% ipython --no-banner

In [1]: import numpy as np

In [2]: from numpy import linalg as LA

In [3]: np.set_printoptions(suppress=True, linewidth=120)

In [4]: tidy = lambda a: np.round(a, 1) + 0

In [5]: W0 = np.loadtxt("layer1.csv", delimiter=",")

In [6]: tidy(W0)
Out[6]: 
array([[ 0. ,  0.2,  0.6, -0.6, -4.9],
       [ 1. ,  3.1,  3.7,  0.5,  0.6],
       [ 1.1,  1.8,  0.5, -1.3,  4.3],
       [ 1.4, -1. , -3. , -3.4, -1. ],
       [-1.6,  2.2, -2.4, -3.4, -0.2],
       [-1.3, -2.5,  0.3, -3. ,  2.8],
       [-0.1,  3.9, -0.5, -2.4, -2. ],
       [ 3.2, -1.3, -0.1, -0.8,  3.6],
       [ 1.9,  3.3,  2. ,  1.2,  2.3],
       [ 0.4,  0.9, -1.9, -3.1, -3.3],
       [-0.5, -2.1,  3.2,  2.8, -1.5],
       [-0.2,  1.1,  0.5,  4.7, -1.2],
       [-1.6,  2.6,  2.7,  2.4,  1.5],
       [ 3.9, -0.2,  1.8,  2.5, -0.6],
       [-1.9,  2.9, -0.4,  3.5, -0.5],
       [ 1.8,  1.9,  0.7,  3.4, -2.4],
       [-4. , -0.8,  0.9,  2.2,  1.6],
       [-2.2, -1.2,  1. ,  3.7,  2. ],
       [ 1.8, -1.8,  2.3,  2.7,  2.4],
       [-2.2,  0.9,  0.3, -4.2,  1. ],
       [ 3.8,  1.7, -0.2,  2.6,  0.8],
       [ 1.2,  3.1, -1.8,  1.9, -2.7]])

In [7]: out = np.c_[W0[:, :1] @ np.array([[1]]), np.array([2, 0, 0, 0, -1, -1, -1, 0, -2, 0, 0, 1, 0, 0, 2, 0, -2, 2, 1, 2, -2, 1])]

In [8]: tidy(out)
Out[8]: 
array([[ 0. ,  2. ],
       [ 1. ,  0. ],
       [ 1.1,  0. ],
       [ 1.4,  0. ],
       [-1.6, -1. ],
       [-1.3, -1. ],
       [-0.1, -1. ],
       [ 3.2,  0. ],
       [ 1.9, -2. ],
       [ 0.4,  0. ],
       [-0.5,  0. ],
       [-0.2,  1. ],
       [-1.6,  0. ],
       [ 3.9,  0. ],
       [-1.9,  2. ],
       [ 1.8,  0. ],
       [-4. , -2. ],
       [-2.2,  2. ],
       [ 1.8,  1. ],
       [-2.2,  2. ],
       [ 3.8, -2. ],
       [ 1.2,  1. ]])

In [9]: tidy(LA.norm(out - W0 @ LA.lstsq(W0, out)[0], axis=0))
Out[9]: array([0. , 5.4])

In [10]: tidy(LA.norm(LA.qr(W0)[0].T @ out, axis=0) ** 2 / ((out ** 2).sum(axis=0) + 1e-12))
Out[10]: array([1. , 0.1])

In [11]: tidy(LA.lstsq(W0, out[:, 0])[0])
Out[11]: array([1., 0., 0., 0., 0.])

In [12]: LA.matrix_rank(np.c_[W0, out])
Out[12]: np.int64(6)

In [13]: J = np.array([[1, -1, -1, 1, -1, 1, 1, -1],
    ...:     [1, 1, -1, -1, 1, 1, -1, -1],
    ...:     [1, -1, 1, -1, -1, 1, -1, 1]])

In [14]: # columns 1 and 4 are equal

In [15]: tidy(LA.norm(J, 1)), tidy(LA.norm(J, np.inf))
Out[15]: (np.float64(3.0), np.float64(8.0))

In [16]: LA.norm(J, axis=1).argmax()
Out[16]: np.int64(0)

In [17]: tidy(LA.norm(J) ** 2 / LA.norm(J, 2) ** 2)
Out[17]: np.float64(3.0)

In [18]: print(tidy(LA.norm(J[1], 1)), tidy(LA.norm(J[1], np.inf)))
8.0 1.0

In [19]: tidy(LA.norm(J, "nuc"))
Out[19]: np.float64(8.5)

In [20]: out = J / LA.norm(J, axis=1)
---------------------------------------------------------------------------
ValueError                                Traceback (most recent call last)
Cell In[20], line 1
----> 1 out = J / LA.norm(J, axis=1)

ValueError: operands could not be broadcast together with shapes (3,8) (3,) 

In [21]: out = J / LA.norm(J, axis=1, keepdims=True)

In [22]: cov = out @ out.T

In [23]: tidy(cov)
Out[23]: 
array([[1., 0., 0.],
       [0., 1., 0.],
       [0., 0., 1.]])

In [24]: (np.abs(cov) > 0.9).astype(int)
Out[24]: 
array([[1, 0, 0],
       [0, 1, 0],
       [0, 0, 1]])

In [25]: np.degrees(np.arccos(np.clip(cov[2, 1], -1, 1)))
Out[25]: np.float64(90.0)

In [26]: np.argwhere(np.triu(np.abs(cov) > 0.95, 1))
Out[26]: array([], shape=(0, 2), dtype=int64)

In [27]: (cov - 2 * np.eye(3)).round(6).argmax(axis=1)
Out[27]: array([1, 0, 0])

In [28]: tidy(LA.norm(out, axis=1))
Out[28]: array([1., 1., 1.])

In [29]: f = np.array([2, -1])

In [30]: np.polyval(f, J[2])
Out[30]: array([ 1, -3,  1, -3, -3,  1, -3,  1])

In [31]: np.array([np.convolve(row, f, "same") for row in J])
Out[31]: 
array([[ 2, -3, -1,  3, -3,  3,  1, -3],
       [ 2,  1, -3, -1,  3,  1, -3, -1],
       [ 2, -3,  3, -3, -1,  3, -3,  3]])

In [32]: np.correlate(J[2], J[0], "full")
Out[32]: array([-1,  2, -1,  0,  3, -6,  3,  0, -3,  6, -3,  0,  1, -2,  1])

In [33]: np.convolve(J[2], f)
Out[33]: array([ 2, -3,  3, -3, -1,  3, -3,  3, -1])

In [34]: M = np.array([[16.0, -0.3, -1.4, 0.2, -0.1],
    ...:     [28.0, -0.1, 0.0, 1.3, 1.0],
    ...:     [10.0, 0.6, 0.0, 0.3, 0.3],
    ...:     [20.0, -1.4, 0.2, 0.6, -0.3],
    ...:     [0.0, -1.0, 1.9, -1.4, -1.0],
    ...:     [6.0, -0.6, 0.1, 0.5, 0.1],
    ...:     [36.0, 1.5, 0.7, 1.4, -0.9]])

In [35]: # column 0 is much longer than the rest

In [36]: tidy(M.sum(axis=0))
Out[36]: array([116. ,  -1.3,   1.5,   2.9,  -0.9])

In [37]: tidy(M.sum(axis=1))
Out[37]: array([14.4, 30.2, 11.2, 19.1, -1.5,  6.1, 38.7])

In [38]: tidy(M - M[0])
Out[38]: 
array([[  0. ,   0. ,   0. ,   0. ,   0. ],
       [ 12. ,   0.2,   1.4,   1.1,   1.1],
       [ -6. ,   0.9,   1.4,   0.1,   0.4],
       [  4. ,  -1.1,   1.6,   0.4,  -0.2],
       [-16. ,  -0.7,   3.3,  -1.6,  -0.9],
       [-10. ,  -0.3,   1.5,   0.3,   0.2],
       [ 20. ,   1.8,   2.1,   1.2,  -0.8]])

In [39]: tidy(LA.svd(M, compute_uv=False))
Out[39]: array([53.6,  3. ,  2.4,  1.4,  0.8])

In [40]: M[7]
---------------------------------------------------------------------------
IndexError                                Traceback (most recent call last)
Cell In[40], line 1
----> 1 M[7]

IndexError: index 7 is out of bounds for axis 0 with size 7

In [41]: LA.matrix_rank(M)
Out[41]: np.int64(5)

In [42]: Uu, s, Vt = LA.svd(M)

In [43]: np.argmax(s[:-1] / (s[1:] + 1e-6)) + 1
Out[43]: np.int64(1)

In [44]: out = Uu[:, :1] @ np.diag(s[:1]) @ Vt[:1]

In [45]: tidy(LA.norm(M - out, 2)), tidy(s[1])
Out[45]: (np.float64(3.0), np.float64(3.0))

In [46]: LA.matrix_rank(M, rtol=0.05)
Out[46]: np.int64(2)

In [47]: LA.matrix_rank(out)
Out[47]: np.int64(1)

In [48]: out = np.c_[M[:, :3] @ np.array([[2, 0, 2], [4, 5, 3], [2, 0, 1]]), np.array([1, -1, -5, -4, -5, 5, -5])]

In [49]: tidy(out)
Out[49]: 
array([[28. , -1.5, 29.7,  1. ],
       [55.6, -0.5, 55.7, -1. ],
       [22.4,  3. , 21.8, -5. ],
       [34.8, -7. , 36. , -4. ],
       [-0.2, -5. , -1.1, -5. ],
       [ 9.8, -3. , 10.3,  5. ],
       [79.4,  7.5, 77.2, -5. ]])

In [50]: tidy(LA.norm(out - M @ LA.lstsq(M, out)[0], axis=0))
Out[50]: array([0. , 0. , 0. , 6.3])

In [51]: LA.matrix_rank(out)
Out[51]: np.int64(4)

In [52]: out = M / np.sqrt((M ** 2).mean(axis=1, keepdims=True))

In [53]: print(tidy(out[4]))
[ 0.  -0.8  1.5 -1.1 -0.8]

In [54]: LA.matrix_rank(M - M.mean(axis=1, keepdims=True))
Out[54]: np.int64(4)

In [55]: LA.matrix_rank(out) == LA.matrix_rank(M)
Out[55]: np.True_

In [56]: tidy(LA.norm(out, axis=1))
Out[56]: array([2.2, 2.2, 2.2, 2.2, 2.2, 2.2, 2.2])

In [57]: mat = np.load("data.npy")

In [58]: mat
Out[58]: 
array([[ 0.,  0., -1., -2., -2.,  2.],
       [ 0.,  0., -1.,  1., -1.,  0.],
       [-1., -1.,  0.,  0.,  0.,  0.],
       [-2.,  1.,  0.,  0.,  0.,  0.],
       [-2., -1.,  0.,  0.,  0.,  0.],
       [ 2.,  0.,  0.,  0.,  0.,  0.]])

In [59]: # symmetric

In [60]: Uu, s, Vt = LA.svd(mat)

In [61]: tidy(s)
Out[61]: array([3.6, 3.6, 1.7, 1.7, 0. , 0. ])

In [62]: out = Uu[:, :4] @ np.diag(s[:4]) @ Vt[:4]

In [63]: print(tidy(LA.norm(mat - out) / LA.norm(mat)))
0.0

In [64]: tidy(LA.norm(mat - out, 2)), tidy(s[4])
Out[64]: (np.float64(0.0), np.float64(0.0))

In [65]: tidy(out)
Out[65]: 
array([[ 0.,  0., -1., -2., -2.,  2.],
       [ 0.,  0., -1.,  1., -1.,  0.],
       [-1., -1.,  0.,  0.,  0.,  0.],
       [-2.,  1.,  0.,  0.,  0.,  0.],
       [-2., -1.,  0.,  0.,  0.,  0.],
       [ 2.,  0.,  0.,  0.,  0.,  0.]])

In [66]: print(LA.matrix_rank(mat, rtol=0.05))
4
